$ ipython --no-banner

In [1]: import numpy as np

In [2]: import numpy.linalg as la

In [3]: np.set_printoptions(precision=1, suppress=True, linewidth=100)

In [4]: def tidy(a):
   ...:     return np.round(a, 1) + 0
   ...: 

In [5]: mat = np.load("m.npy")

In [6]: mat
Out[6]: 
array([[ 0, -6, -5,  2, -3],
       [ 6,  0,  3, -2, -3],
       [ 5, -3,  0, -1, -2],
       [-2,  2,  1,  0, -2],
       [ 3,  3,  2,  2,  0]])

In [7]: x = np.array([1, 0, -1, 1, -1])

In [8]: print(x @ mat @ x)
0

In [9]: tidy(la.svd(mat, compute_uv=False))
Out[9]: array([9.7, 9.7, 3.4, 3.4, 0. ])

In [10]: tidy(la.det(mat))
Out[10]: np.float64(0.0)

In [11]: O = la.solve(np.eye(5) - mat, np.eye(5) + mat)

In [12]: tidy(la.det(O))
Out[12]: np.float64(1.0)

In [13]: tidy(O @ O.T)
Out[13]: 
array([[1., 0., 0., 0., 0.],
       [0., 1., 0., 0., 0.],
       [0., 0., 1., 0., 0.],
       [0., 0., 0., 1., 0.],
       [0., 0., 0., 0., 1.]])

In [14]: rng = np.random.default_rng(36118)

In [15]: z = rng.permutation(5)

In [16]: z
Out[16]: array([4, 1, 2, 3, 0])

In [17]: Y = mat[z][:, z]

In [18]: print(tidy(la.det(Y)), tidy(la.det(mat[z])))
0.0 0.0

In [19]: print(np.trace(Y))
0

In [20]: print(la.cond(mat) > 100)
True

In [21]: [round(float(x), 1) for x in la.svd(mat, compute_uv=False)[:3]]
Out[21]: [9.7, 9.7, 3.4]

In [22]: U, sv, Vh = la.svd(mat)

In [23]: tidy(sv)
Out[23]: array([9.7, 9.7, 3.4, 3.4, 0. ])

In [24]: Y = U[:, :4] @ np.diag(sv[:4]) @ Vh[:4]

In [25]: tidy(np.abs(mat - Y).max())
Out[25]: np.float64(0.0)

In [26]: tidy(la.norm(mat - Y) / la.norm(mat))
Out[26]: np.float64(0.0)

In [27]: la.matrix_rank(Y)
Out[27]: np.int64(4)

In [28]: def softmax(z):
    ...:     e = np.exp(z - z.max(axis=-1, keepdims=True))
    ...:     return e / e.sum(axis=-1, keepdims=True)
    ...: 

In [29]: tidy(softmax(mat[0] + 5))
Out[29]: array([0.1, 0. , 0. , 0.9, 0. ])

In [30]: tidy(softmax(10 * mat[0]))
Out[30]: array([0., 0., 0., 1., 0.])

In [31]: tidy(softmax(mat[0]))
Out[31]: array([0.1, 0. , 0. , 0.9, 0. ])

In [32]: att = mat @ mat.T / np.sqrt(5)

In [33]: print(tidy(softmax(att + np.triu(np.full(att.shape, -np.inf), 1))))
[[1.  0.  0.  0.  0. ]
 [0.  1.  0.  0.  0. ]
 [0.  0.4 0.6 0.  0. ]
 [0.  0.  0.  1.  0. ]
 [0.  0.1 0.  0.  0.9]]

In [34]: tidy(softmax(att)[0] @ mat)
Out[34]: array([ 0., -6., -5.,  2., -3.])

In [35]: tidy(softmax(att))
Out[35]: 
array([[1. , 0. , 0. , 0. , 0. ],
       [0. , 1. , 0. , 0. , 0. ],
       [0. , 0.4, 0.6, 0. , 0. ],
       [0. , 0. , 0. , 1. , 0. ],
       [0. , 0.1, 0. , 0. , 0.9]])

In [36]: X = np.load("sample6.npy")

In [37]: print(tidy(X))
[[ 1.4 -0.3  2.8  1.2]
 [ 0.  -0.6  0.3  1.1]
 [-0.6  0.  -1.2 -0.4]]

In [38]: # looks like rank 2

In [39]: tidy(np.trace(la.pinv(X) @ X))
Out[39]: np.float64(2.0)

In [40]: np.allclose(X[:-1].T @ la.lstsq(X[:-1].T, X[-1])[0], X[-1])
Out[40]: True

In [41]: la.lstsq(X[:-1].T, X[-1])[2]
Out[41]: np.int32(2)

In [42]: tidy(softmax(X[0] + -1))
Out[42]: array([0.2, 0. , 0.7, 0.1])

In [43]: att = X @ X.T / np.sqrt(4)

In [44]: softmax(att).round(6).argmax(axis=1)
Out[44]: array([0, 0, 2])

In [45]: tidy(softmax(att)[0] @ X)
Out[45]: array([ 1.4, -0.3,  2.8,  1.2])
